$ python3 -q
>>> import numpy as np
>>> from numpy import linalg as LA
>>> np.set_printoptions(precision=2, suppress=True, linewidth=160, floatmode="fixed")
>>> J = np.load("out15.npy")
>>> J
array([[-0.96, -1.18, -2.32, -0.88, -1.93,  1.95],
       [-1.68, -2.31,  2.50, -1.24,  0.07,  0.26],
       [-1.04, -1.85, -1.53,  1.20,  0.15, -2.77],
       [-1.52,  2.03, -0.03, -2.20, -1.24, -1.79],
       [ 2.72, -1.30, -0.47, -2.41,  0.17, -0.93],
       [-1.20,  0.27, -1.34, -1.26,  3.27,  0.64]])
>>> x0 = np.array([1, -3, 3, 1, -1, -2])
>>> y = J @ x0
>>> y
array([ -7.24,  10.91,   6.51,  -5.09,   4.48, -11.84])
>>> LA.solve(J, y)
array([ 1.00, -3.00,  3.00,  1.00, -1.00, -2.00])
>>> np.round(LA.solve(J, J[:, 3]), 2) + 0
array([0.00, 0.00, 0.00, 1.00, 0.00, 0.00])
>>> np.round(LA.solve(J.T, J[0]), 2) + 0
array([1.00, 0.00, 0.00, 0.00, 0.00, 0.00])
>>> rng = np.random.default_rng(38)
>>> out = J + rng.integers(-2, 3, (6, 1)) @ rng.integers(-2, 3, (1, 6))
>>> out
array([[-0.96, -2.18, -0.32, -2.88,  0.07,  3.95],
       [-1.68, -2.31,  2.50, -1.24,  0.07,  0.26],
       [-1.04, -2.85,  0.47, -0.80,  2.15, -0.77],
       [-1.52,  1.03,  1.97, -4.20,  0.76,  0.21],
       [ 2.72, -2.30,  1.53, -4.41,  2.17,  1.07],
       [-1.20,  1.27, -3.34,  0.74,  1.27, -1.36]])
>>> np.abs(out - J).sum(axis=1)
array([9.00, 0.00, 9.00, 9.00, 9.00, 9.00])
>>> LA.matrix_rank(out - J, tol=1e-8)
np.int64(1)
>>> out - J
array([[ 0.00, -1.00,  2.00, -2.00,  2.00,  2.00],
       [ 0.00,  0.00,  0.00,  0.00,  0.00,  0.00],
       [ 0.00, -1.00,  2.00, -2.00,  2.00,  2.00],
       [ 0.00, -1.00,  2.00, -2.00,  2.00,  2.00],
       [ 0.00, -1.00,  2.00, -2.00,  2.00,  2.00],
       [ 0.00,  1.00, -2.00,  2.00, -2.00, -2.00]])
>>> def softmax(z):
...     e = np.exp(z - z.max(axis=-1, keepdims=True))
...     return e / e.sum(axis=-1, keepdims=True)
... 
>>> softmax(out[1] + -3)
array([0.01, 0.01, 0.81, 0.02, 0.07, 0.09])
>>> np.round(softmax(10 * out[1]), 2) + 0
array([0.00, 0.00, 1.00, 0.00, 0.00, 0.00])
>>> softmax(out).sum(axis=1)
array([1.00, 1.00, 1.00, 1.00, 1.00, 1.00])
>>> S = out @ out.T / np.sqrt(6)
>>> softmax(S)[1] @ out
array([-1.25, -2.09,  2.03, -1.78,  0.42,  0.51])
